% python3 -q
>>> import numpy as np
>>> np.set_printoptions(precision=3, suppress=True, linewidth=140, legacy="1.25")
>>> rd = lambda a: np.round(a, 3) + 0
>>> other = np.array([[1, 5, 4], [1, 1, 2], [-3, -3, 5]])
>>> cent = np.array([[-4, -2, 1], [0, -5, 4], [5, -3, -3]])
>>> K = np.block([[other, np.array([[5, -2, -3], [1, -1, 9], [2, -4, 6]])], [np.zeros((3, 3)), cent]])
>>> K
array([[ 1.,  5.,  4.,  5., -2., -3.],
       [ 1.,  1.,  2.,  1., -1.,  9.],
       [-3., -3.,  5.,  2., -4.,  6.],
       [ 0.,  0.,  0., -4., -2.,  1.],
       [ 0.,  0.,  0.,  0., -5.,  4.],
       [ 0.,  0.,  0.,  5., -3., -3.]])
>>> x = np.array([2, 0, 0, 3, 2, 0])
>>> y = K @ x
>>> beta, lr = np.zeros(6), 1 / np.linalg.norm(K, 2) ** 2
>>> for i in range(6):
...     beta -= lr * K.T @ (K @ beta - y)
...     if i % 2 == 0: print(i, round(np.linalg.norm(K @ beta - y), 3))
... 
0 15.994
2 10.945
4 8.273
>>> rd(beta)
array([ 0.564,  0.866,  0.173,  2.041,  1.203, -0.389])
>>> rd(np.linalg.cond(K))
40.673
>>> J = np.load("case11.npy")
>>> J
array([[ 5,  0, -4,  0],
       [ 0,  5,  0,  0],
       [ 6,  0,  5,  0],
       [ 0,  0,  0,  8]])
>>> rd(np.sort(np.linalg.eigvals(J).real))
array([5., 5., 5., 8.])
>>> np.flatnonzero(np.linalg.matrix_power((J != 0) + (J.T != 0) + np.eye(4), 4)[2])
array([0, 2])
>>> rd(np.linalg.det(J))
1960.0
>>> (J != 0).astype(int)
array([[1, 0, 1, 0],
       [0, 1, 0, 0],
       [1, 0, 1, 0],
       [0, 0, 0, 1]])
>>> J @ J
array([[  1,   0, -40,   0],
       [  0,  25,   0,   0],
       [ 60,   0,   1,   0],
       [  0,   0,   0,  64]])
>>> rng = np.random.default_rng(42)
>>> W0 = np.triu(rng.random((7, 7)) < 0.4, 1).astype(int)
>>> W0 = W0 + W0.T
>>> W0
array([[0, 0, 0, 0, 1, 0, 0],
       [0, 0, 0, 1, 0, 0, 0],
       [0, 0, 0, 1, 0, 0, 0],
       [0, 1, 1, 0, 1, 0, 1],
       [1, 0, 0, 1, 0, 1, 0],
       [0, 0, 0, 0, 1, 0, 0],
       [0, 0, 0, 1, 0, 0, 0]])
>>> other = W0 / np.sqrt((W0 ** 2).mean(axis=1, keepdims=True))
>>> np.linalg.matrix_rank(other) == np.linalg.matrix_rank(W0)
True
>>> rd(W0 - W0.mean(axis=1, keepdims=True))
array([[-0.143, -0.143, -0.143, -0.143,  0.857, -0.143, -0.143],
       [-0.143, -0.143, -0.143,  0.857, -0.143, -0.143, -0.143],
       [-0.143, -0.143, -0.143,  0.857, -0.143, -0.143, -0.143],
       [-0.571,  0.429,  0.429, -0.571,  0.429, -0.571,  0.429],
       [ 0.571, -0.429, -0.429,  0.571, -0.429,  0.571, -0.429],
       [-0.143, -0.143, -0.143, -0.143,  0.857, -0.143, -0.143],
       [-0.143, -0.143, -0.143,  0.857, -0.143, -0.143, -0.143]])
>>> rd(other[3])
array([0.   , 1.323, 1.323, 0.   , 1.323, 0.   , 1.323])
>>> x = np.array([2, -3, -1, -1, 1, 1, -2])
>>> (W0 @ x).argmax()
4
>>> np.linalg.norm(W0 @ x) <= np.linalg.norm(W0, 2) * np.linalg.norm(x) + 1e-9
True
>>> W0 @ x
array([ 1, -1, -1, -5,  2,  1, -1])
>>> W0 @ np.ones(7)
array([1., 1., 1., 4., 3., 1., 1.])
>>> np.einsum("ij,j->i", W0, x)
array([ 1, -1, -1, -5,  2,  1, -1])
>>> np.sign((W0 @ x).round(6))
array([ 1, -1, -1, -1,  1,  1, -1])
>>> W0 * x
array([[ 0,  0,  0,  0,  1,  0,  0],
       [ 0,  0,  0, -1,  0,  0,  0],
       [ 0,  0,  0, -1,  0,  0,  0],
       [ 0, -3, -1,  0,  1,  0, -2],
       [ 2,  0,  0, -1,  0,  1,  0],
       [ 0,  0,  0,  0,  1,  0,  0],
       [ 0,  0,  0, -1,  0,  0,  0]])
>>> (W0 * x).sum(axis=1)
array([ 1, -1, -1, -5,  2,  1, -1])
>>> u = np.array([5, 2, 0, 2, 3, 3, 1, 5, 1])
>>> g = np.array([3, -3, -2, 2, 0, 3, 2, 3, 2])
>>> E = u[:, None] + g[None, :]
>>> E
array([[ 8,  2,  3,  7,  5,  8,  7,  8,  7],
       [ 5, -1,  0,  4,  2,  5,  4,  5,  4],
       [ 3, -3, -2,  2,  0,  3,  2,  3,  2],
       [ 5, -1,  0,  4,  2,  5,  4,  5,  4],
       [ 6,  0,  1,  5,  3,  6,  5,  6,  5],
       [ 6,  0,  1,  5,  3,  6,  5,  6,  5],
       [ 4, -2, -1,  3,  1,  4,  3,  4,  3],
       [ 8,  2,  3,  7,  5,  8,  7,  8,  7],
       [ 4, -2, -1,  3,  1,  4,  3,  4,  3]])
>>> def softmax(z):
...     e = np.exp(z - z.max(axis=-1, keepdims=True))
...     return e / e.sum(axis=-1, keepdims=True)
... 
>>> rd(softmax(10 * W0[2]))
array([0., 0., 0., 1., 0., 0., 0.])
>>> rd(softmax(W0).sum(axis=1))
array([1., 1., 1., 1., 1., 1., 1.])
>>> scores = W0 @ W0.T / np.sqrt(7)
>>> rd(softmax(scores)[2] @ W0)
array([0.165, 0.113, 0.113, 0.661, 0.339, 0.165, 0.113])
>>> rd(softmax(scores + np.triu(np.full(scores.shape, -np.inf), 1)))
array([[1.   , 0.   , 0.   , 0.   , 0.   , 0.   , 0.   ],
       [0.407, 0.593, 0.   , 0.   , 0.   , 0.   , 0.   ],
       [0.255, 0.372, 0.372, 0.   , 0.   , 0.   , 0.   ],
       [0.183, 0.125, 0.125, 0.567, 0.   , 0.   , 0.   ],
       [0.125, 0.182, 0.182, 0.125, 0.387, 0.   , 0.   ],
       [0.198, 0.136, 0.136, 0.198, 0.136, 0.198, 0.   ],
       [0.113, 0.165, 0.165, 0.113, 0.165, 0.113, 0.165]])
>>> blk = np.stack([E, 4 * E, E[::-1]])
>>> blk.shape
(3, 9, 9)
>>> rd(np.linalg.det(blk))
array([0., 0., 0.])
>>> np.einsum("bij,cij->bc", blk, blk)
array([[ 1610,  6440,  1367],
       [ 6440, 25760,  5468],
       [ 1367,  5468,  1610]])
>>> other = E / np.sqrt((E ** 2).mean(axis=1, keepdims=True))
>>> np.linalg.matrix_rank(E - E.mean(axis=1, keepdims=True))
1
>>> rd(np.linalg.norm(other, axis=1))
array([3., 3., 3., 3., 3., 3., 3., 3., 3.])
>>> A = np.array([[2, 0, -2, -2, 1],
...     [0, -4, 0, -3, 3],
...     [-2, 0, -2, -1, -3],
...     [-2, -3, -1, -2, -1],
...     [1, 3, -3, -1, 4]])
>>> np.allclose(K @ K.T, K.T @ K)
False
>>> rd(np.linalg.det(K))
5412.0
>>> rd(np.linalg.matrix_power(K, 2))
array([[ -6.,  -2.,  34., -17., -14.,  72.],
       [ -4.,   0.,  16.,  51., -35., -12.],
       [-21., -33.,   7.,  14., -13., -20.],
       [  0.,   0.,   0.,  21.,  15., -15.],
       [  0.,   0.,   0.,  20.,  13., -32.],
       [  0.,   0.,   0., -35.,  14.,   2.]])
>>> K @ K
array([[ -6.,  -2.,  34., -17., -14.,  72.],
       [ -4.,   0.,  16.,  51., -35., -12.],
       [-21., -33.,   7.,  14., -13., -20.],
       [  0.,   0.,   0.,  21.,  15., -15.],
       [  0.,   0.,   0.,  20.,  13., -32.],
       [  0.,   0.,   0., -35.,  14.,   2.]])
>>> np.allclose(K, K.T)
False
>>> X = np.array([[-20, -3, 3, -1],
...     [-2, -37, 2, -3],
...     [-2, -1, -102, 2],
...     [3, -1, -3, 98]])
>>> X
array([[ -20,   -3,    3,   -1],
       [  -2,  -37,    2,   -3],
       [  -2,   -1, -102,    2],
       [   3,   -1,   -3,   98]])
>>> evals, vecs = np.linalg.eig(A)
>>> rd(np.sort(np.linalg.eigvals(A @ A)))
array([ 0.04 ,  4.329, 21.04 , 45.187, 49.404])
>>> rd(np.linalg.eigvals(X).sum().real)
-61.0
>>> rd(np.linalg.eigvals(X))
array([  97.968,  -19.703,  -37.403, -101.863])
>>> other = np.linalg.inv(X)
>>> rd(X @ other)
array([[1., 0., 0., 0.],
       [0., 1., 0., 0.],
       [0., 0., 1., 0.],
       [0., 0., 0., 1.]])
>>> Q, R = np.linalg.qr(X)
>>> np.allclose(R.T @ R, X.T @ X)
True
>>> Q.shape, R.shape
((4, 4), (4, 4))
>>> rd(abs(R[0, 0])), rd(np.linalg.norm(X[:, 0]))
(20.421, 20.421)
>>> rd(np.abs(np.diag(R)))
array([ 20.421,  36.573, 101.905,  96.63 ])
>>> rd(Q @ R)
array([[ -20.,   -3.,    3.,   -1.],
       [  -2.,  -37.,    2.,   -3.],
       [  -2.,   -1., -102.,    2.],
       [   3.,   -1.,   -3.,   98.]])
>>> rd(Q.T @ Q)
array([[1., 0., 0., 0.],
       [0., 1., 0., 0.],
       [0., 0., 1., 0.],
       [0., 0., 0., 1.]])
>>> P = np.triu(np.array([[-5, 1, -4, 0], [5, 1, -1, -2], [2, 2, -3, -4], [4, -5, -4, 2]]), 1) + np.eye(4)
>>> other = P @ X @ np.linalg.inv(P)
>>> np.linalg.matrix_rank(other)
4
>>> Q, _ = np.linalg.qr(np.array([[2.1, -2.2, 0.8], [1.0, -0.4, -0.3], [2.1, -0.2, -0.3]]))
>>> F = -2 * Q
>>> rd(F)
array([[ 1.34 , -1.456, -0.287],
       [ 0.638,  0.216,  1.883],
       [ 1.34 ,  1.353, -0.61 ]])
>>> W1 = np.array([[2, -4, -6, 7], [-5, 3, 8, -3], [-4, -3, 8, -8]])
>>> beta = np.array([-2, 0, 1, 0])
>>> act = np.maximum(F @ W1 + beta, 0)
>>> np.linalg.matrix_rank(act)
3
>>> rd(act)
array([[ 9.111,  0.   ,  0.   , 16.047],
       [ 0.   ,  0.   , 13.966,  0.   ],
       [ 0.   ,  0.529,  0.   , 10.2  ]])
>>> cent = np.array([[7, -3, -1], [7, -5, 7], [-3, -1, -6], [-9, -1, -6]])
>>> W1 @ cent
array([[-59,  13, -36],
       [-11,  -5,  -4],
       [ -1,  27, -17]])
>>> P = np.triu(np.array([[1, 3, 0], [3, -1, 1], [-1, -2, 2]]), 1) + np.eye(3)
>>> other = P @ F @ np.linalg.inv(P)
>>> rd(np.linalg.det(other))
-8.0
>>> np.linalg.matrix_rank(other)
3
>>> m1 = np.array([[-1, 1, -2, 0], [0, -1, 1, -2], [-2, 0, -1, 1], [1, -2, 0, -1]])
>>> u = np.array([3, 4, 3, 5])
>>> other = m1 + np.outer(u, np.eye(4)[2])
>>> np.linalg.matrix_rank(other - m1)
1
